% ipython --no-banner

In [1]: import numpy as np

In [2]: import numpy.linalg as la

In [3]: np.set_printoptions(precision=1, suppress=True, linewidth=140)

In [4]: Y = np.array([[8, -5], [-9, 3]])

In [5]: F = np.kron(np.eye(2, dtype=int), Y)

In [6]: F
Out[6]: 
array([[ 8, -5,  0,  0],
       [-9,  3,  0,  0],
       [ 0,  0,  8, -5],
       [ 0,  0, -9,  3]])

In [7]: # splits into 2 blocks

In [8]: T = np.stack([F, 3 * F, F[::-1]])

In [9]: la.matrix_rank(T)
Out[9]: array([4, 4, 4])

In [10]: la.norm(T, axis=(1, 2))
Out[10]: array([18.9, 56.8, 18.9])

In [11]: la.det(T)
Out[11]: array([  441., 35721.,   441.])

In [12]: np.einsum("bij,cij->bc", T, T)
Out[12]: 
array([[ 358, 1074,    0],
       [1074, 3222,    0],
       [   0,    0,  358]])

In [13]: (F - F.T) / 2
Out[13]: 
array([[ 0.,  2.,  0.,  0.],
       [-2.,  0.,  0.,  0.],
       [ 0.,  0.,  0.,  2.],
       [ 0.,  0., -2.,  0.]])

In [14]: assert F == F.T
Traceback (most recent call last):
  Cell In[14], line 1
    assert F == F.T
ValueError: The truth value of an array with more than one element is ambiguous. Use a.any() or a.all()


In [15]: np.sort(np.abs(la.eigvals(F)))
Out[15]: array([ 1.7,  1.7, 12.7, 12.7])

In [16]: np.allclose(F @ F.T, F.T @ F)
Out[16]: False

In [17]: np.round(la.det(F), 1)
Out[17]: np.float64(441.0)

In [18]: la.matrix_power(F, 3)
Out[18]: 
array([[ 1367,  -710,     0,     0],
       [-1278,   657,     0,     0],
       [    0,     0,  1367,  -710],
       [    0,     0, -1278,   657]])

In [19]: def softmax(z):
    ...:     e = np.exp(z - z.max(axis=-1, keepdims=True))
    ...:     return e / e.sum(axis=-1, keepdims=True)
    ...: 

In [20]: np.round(softmax(F[3] + 4), 1) + 0
Out[20]: array([0. , 0. , 0. , 0.9])

In [21]: print(softmax(F).sum(axis=1))
[1. 1. 1. 1.]

In [22]: att = F @ F.T / np.sqrt(4)

In [23]: np.round(softmax(att), 1) + 0
Out[23]: 
array([[1., 0., 0., 0.],
       [0., 1., 0., 0.],
       [0., 0., 1., 0.],
       [0., 0., 0., 1.]])

In [24]: np.round(softmax(att)[3] @ F, 1) + 0
Out[24]: array([ 0.,  0., -9.,  3.])

In [25]: M = np.load("w.npy")

In [26]: print(M)
[[1.  0.2 0.  0.  0. ]
 [0.2 1.  0.2 0.  0. ]
 [0.  0.2 1.  0.2 0. ]
 [0.  0.  0.2 1.  0.2]
 [0.  0.  0.  0.2 1. ]]

In [27]: T = np.stack([M, 3 * M, M[::-1]])

In [28]: la.matrix_rank(T)
Out[28]: array([5, 5, 5])

In [29]: T.sum(axis=0)
Out[29]: 
array([[4. , 0.8, 0. , 0.2, 1. ],
       [0.8, 4. , 1. , 1. , 0.2],
       [0. , 1. , 5. , 1. , 0. ],
       [0.2, 1. , 1. , 4. , 0.8],
       [1. , 0.2, 0. , 0.8, 4. ]])

In [30]: la.det(T)
Out[30]: array([  0.8, 205.3,   0.8])

In [31]: vals, V = la.eig(M)

In [32]: print(vals)
[1.3 0.7 0.8 1.  1.2]

In [33]: x = np.array([-2, 2, -2, 2, 0])

In [34]: rhs = M @ x

In [35]: print(rhs)
[-1.6  1.2 -1.2  1.6  0.4]

In [36]: np.round(la.solve(M, -3 * rhs), 1) + 0
Out[36]: array([ 6., -6.,  6., -6.,  0.])

In [37]: print(np.round(la.solve(M, rhs + M[:, 3]), 1) + 0)
[-2.  2. -2.  3.  0.]
